$ python3 -q
>>> import numpy as np
>>> from numpy import linalg as LA
>>> np.set_printoptions(precision=1, suppress=True, linewidth=100)
>>> E = np.load("out8.npy")
>>> print(E)
[[5 0 0 0 0 0]
 [1 7 0 0 0 0]
 [4 2 0 0 0 0]
 [0 0 5 0 0 0]
 [0 0 1 7 0 0]
 [0 0 4 2 0 0]
 [0 0 0 0 5 0]
 [0 0 0 0 1 7]
 [0 0 0 0 4 2]]
>>> out = E / np.sqrt((E ** 2).mean(axis=1, keepdims=True))
>>> print(LA.matrix_rank(out) == LA.matrix_rank(E))
True
>>> print(LA.matrix_rank(E - E.mean(axis=1, keepdims=True)))
5
>>> print(out[2])
[2.2 1.1 0.  0.  0.  0. ]
>>> J = np.loadtxt("block17.csv", delimiter=",")
>>> print(J)
[[-0.9  0.4]
 [ 0.4  0.9]]
>>> x = np.array([-1, 3])
>>> target = J @ x
>>> print(target)
[2.2 2.2]
>>> print(np.round(LA.solve(J, target + J[:, 0]), 1) + 0)
[0. 3.]
>>> print(LA.solve(J, target))
[-1.  3.]
>>> print(LA.solve(J, 2 * target))
[-2.  6.]
>>> print(LA.solve(J.T, J[1]))
[-0.  1.]
>>> print(LA.solve(J, J[:, 1]))
[-0.  1.]
>>> X = np.load("arr.npy")
>>> print(X)
[[ 1 -2  4]
 [ 1 -1  1]
 [ 1  0  0]
 [ 1  1  1]]
>>> P = X @ LA.solve(X.T @ X, X.T)
>>> print(LA.matrix_rank(np.eye(4) - P))
1
>>> print(P.round(1) + 0)
[[ 1.   0.1 -0.2  0.1]
 [ 0.2  0.6  0.4 -0.2]
 [-0.2  0.4  0.6  0.1]
 [ 0.  -0.2  0.1  0.9]]
>>> print(np.allclose(P @ P, P))
True
>>> print(np.round((np.eye(4) - P) @ X, 1) + 0)
[[0. 0. 0.]
 [0. 0. 0.]
 [0. 0. 0.]
 [0. 0. 0.]]
>>> mat = np.loadtxt("dump.csv", delimiter=",")
>>> print(mat)
[[0. 1. 5. 3.]
 [1. 2. 4. 1.]
 [5. 4. 6. 3.]
 [3. 1. 3. 0.]]
>>> W = np.array([[1, 1, 1, 2, 1], [2, 0, 2, 0, 2], [0, 0, 1, 1, 1], [2, 0, 1, 1, 2]])
>>> b = np.array([4, -4, -2, -7, 0])
>>> act = np.maximum(mat @ W + b, 0)
>>> print((act > 0).astype(int))
[[1 0 1 1 1]
 [1 0 1 0 1]
 [1 1 1 1 1]
 [1 0 1 1 1]]
>>> print(LA.matrix_rank(act))
4
>>> C = np.array([[2, 0], [1, 0], [0, 1], [0, 0], [3, 0]])
>>> print(act @ C)
[[ 63.   8.]
 [ 55.   8.]
 [122.  20.]
 [ 42.   6.]]
>>> print((act @ C).round(6).argmax(axis=1))
[0 0 0 0]
>>> print([round(float(LA.det(mat[:i, :i])), 2) + 0 for i in range(1, 5)])
[0.0, -1.0, -16.0, 64.0]
>>> print(np.round(LA.eigvalsh(mat).min(), 1))
-3.6
>>> data = np.load("w.npy")
>>> print(data)
[[0 3 2 1]
 [0 3 2 2]
 [0 0 3 1]
 [0 0 0 0]]
>>> t = np.radians(120)
>>> R = np.eye(4)
>>> R[2, 2] = R[1, 1] = np.cos(t)
>>> R[2, 1], R[1, 2] = -np.sin(t), np.sin(t)
>>> print(R)
[[ 1.   0.   0.   0. ]
 [ 0.  -0.5  0.9  0. ]
 [ 0.  -0.9 -0.5  0. ]
 [ 0.   0.   0.   1. ]]
>>> out = data @ R.T
>>> print(out)
[[ 0.   0.2 -3.6  1. ]
 [ 0.   0.2 -3.6  2. ]
 [ 0.   2.6 -1.5  1. ]
 [ 0.   0.   0.   0. ]]
>>> print(np.abs(out - data).max(axis=0))
[0.  2.8 5.6 0. ]
>>> print(np.allclose(data @ data.T, out @ out.T))
True
>>> print(np.allclose(LA.norm(data, axis=1), LA.norm(out, axis=1)))
True
>>> rng = np.random.default_rng(32)
>>> z = rng.permutation(6)
>>> out = E[:, z] * rng.choice([-1, 1], 6)
>>> print(out)
[[ 0  0 -5  0  0  0]
 [ 0  0 -1  7  0  0]
 [ 0  0 -4  2  0  0]
 [ 0 -5  0  0  0  0]
 [ 0 -1  0  0  7  0]
 [ 0 -4  0  0  2  0]
 [ 0  0  0  0  0 -5]
 [-7  0  0  0  0 -1]
 [-2  0  0  0  0 -4]]
>>> Uu, _, vt = LA.svd(E.T @ out)
>>> print(np.round(LA.lstsq(E, out)[0], 1) + 0)
[[ 0.  0. -1.  0.  0.  0.]
 [ 0.  0.  0.  1.  0.  0.]
 [ 0. -1.  0.  0.  0.  0.]
 [ 0.  0.  0.  0.  1.  0.]
 [ 0.  0.  0.  0.  0. -1.]
 [-1.  0.  0.  0.  0.  0.]]
>>> print(np.round(Uu @ vt, 1) + 0)
[[ 0.  0. -1.  0.  0.  0.]
 [ 0.  0.  0.  1.  0.  0.]
 [ 0. -1.  0.  0.  0.  0.]
 [ 0.  0.  0.  0.  1.  0.]
 [ 0.  0.  0.  0.  0. -1.]
 [-1.  0.  0.  0.  0.  0.]]
>>> print(LA.matrix_rank(data - data[0, 0] * np.eye(4)))
3
>>> print(np.sort(LA.eigvals(data)))
[0. 0. 3. 3.]
>>> print(LA.matrix_power(data - np.diag(np.diag(data)), 4))
[[0 0 0 0]
 [0 0 0 0]
 [0 0 0 0]
 [0 0 0 0]]
>>> print([int(LA.matrix_rank(LA.matrix_power(data, p))) for p in range(1, 5)])
[3, 2, 2, 2]
>>> rk = LA.matrix_rank(data)
>>> print(rk)
3
>>> N = LA.svd(data)[2][rk:].T
>>> print([int(LA.matrix_rank(np.delete(data, i, axis=0))) for i in range(4)])
[2, 2, 2, 3]
>>> print(np.allclose(data @ N, 0))
True
>>> print(N.shape)
(4, 1)
>>> print(data @ N)
[[0.]
 [0.]
 [0.]
 [0.]]
>>> Uu, sigma, vt = LA.svd(data)
>>> evecs = vt[:(sigma > 1e-8).sum()]
>>> x = data[3] + -1 * data[2] + rng.integers(2) * np.eye(4)[3]
>>> print(x)
[ 0.  0. -3.  0.]
>>> print(np.allclose(evecs.T @ evecs @ x, x))
True
>>> print(np.round(evecs.T @ evecs, 1) + 0)
[[0. 0. 0. 0.]
 [0. 1. 0. 0.]
 [0. 0. 1. 0.]
 [0. 0. 0. 1.]]
>>> K = np.array([[1, 1, -1], [0, 0, 0], [-2, 0, -1]])
>>> print(K)
[[ 1  1 -1]
 [ 0  0  0]
 [-2  0 -1]]
>>> Uu, sigma, vt = LA.svd(K)
>>> print(sigma)
[2.3 1.6 0. ]
>>> print(np.argmax(sigma[:-1] / (sigma[1:] + 1e-6)) + 1)
2
>>> out = Uu[:, :2] @ np.diag(sigma[:2]) @ vt[:2]
>>> print(LA.matrix_rank(out))
2
>>> print(np.round(LA.norm(K - out) / LA.norm(K), 1))
0.0
>>> print(out.round(1) + 0)
[[ 1.  1. -1.]
 [ 0.  0.  0.]
 [-2.  0. -1.]]
>>> A = np.load("x.npy")
>>> print(A)
[[-0.3  0.9 -0.5]
 [-0.4  0.1  0.7]
 [-2.  -1.2  3.1]
 [-0.5 -0.2 -0.2]]
>>> print(LA.norm(A, axis=0))
[2.1 1.5 3.2]
>>> def softmax(z):
...     e = np.exp(z - z.max(axis=-1, keepdims=True))
...     return e / e.sum(axis=-1, keepdims=True)
... 
>>> print(softmax(A).sum(axis=1))
[1. 1. 1. 1.]
>>> att = A @ A.T / np.sqrt(3)
>>> print(softmax(att)[0] @ A)
[-0.5  0.3  0.1]
>>> print(np.round(softmax(att), 1) + 0)
[[0.5 0.2 0.1 0.2]
 [0.1 0.2 0.6 0.1]
 [0.  0.  1.  0. ]
 [0.2 0.2 0.3 0.3]]
>>> print(softmax(att).round(6).argmax(axis=1))
[0 2 2 2]
>>> P = A @ LA.solve(A.T @ A, A.T)
>>> print(np.round((np.eye(4) - P) @ A, 1) + 0)
[[0. 0. 0.]
 [0. 0. 0.]
 [0. 0. 0.]
 [0. 0. 0.]]
>>> print(P @ A[:, 2])
[-0.5  0.7  3.1 -0.2]
>>> print(LA.matrix_rank(np.eye(4) - P))
1
>>> print(np.round(LA.eigvalsh(P), 1) + 0)
[0. 1. 1. 1.]
>>> M = np.array([[4, 6, 6], [2, 4, 4], [0, 2, 2], [2, 4, 4]])
>>> Uu, sigma, vt = LA.svd(M)
>>> print(np.argmax(sigma[:-1] / (sigma[1:] + 1e-6)) + 1)
2
>>> out = Uu[:, :2] @ np.diag(sigma[:2]) @ vt[:2]
>>> print(np.round(np.abs(M - out).max(), 1))
0.0
>>> print(np.round(LA.norm(M - out, 2), 1), round(sigma[2], 1))
0.0 0.0
>>> print(LA.matrix_rank(out))
2
>>> print(np.unique(M.round(6), axis=0).shape)
(3, 3)
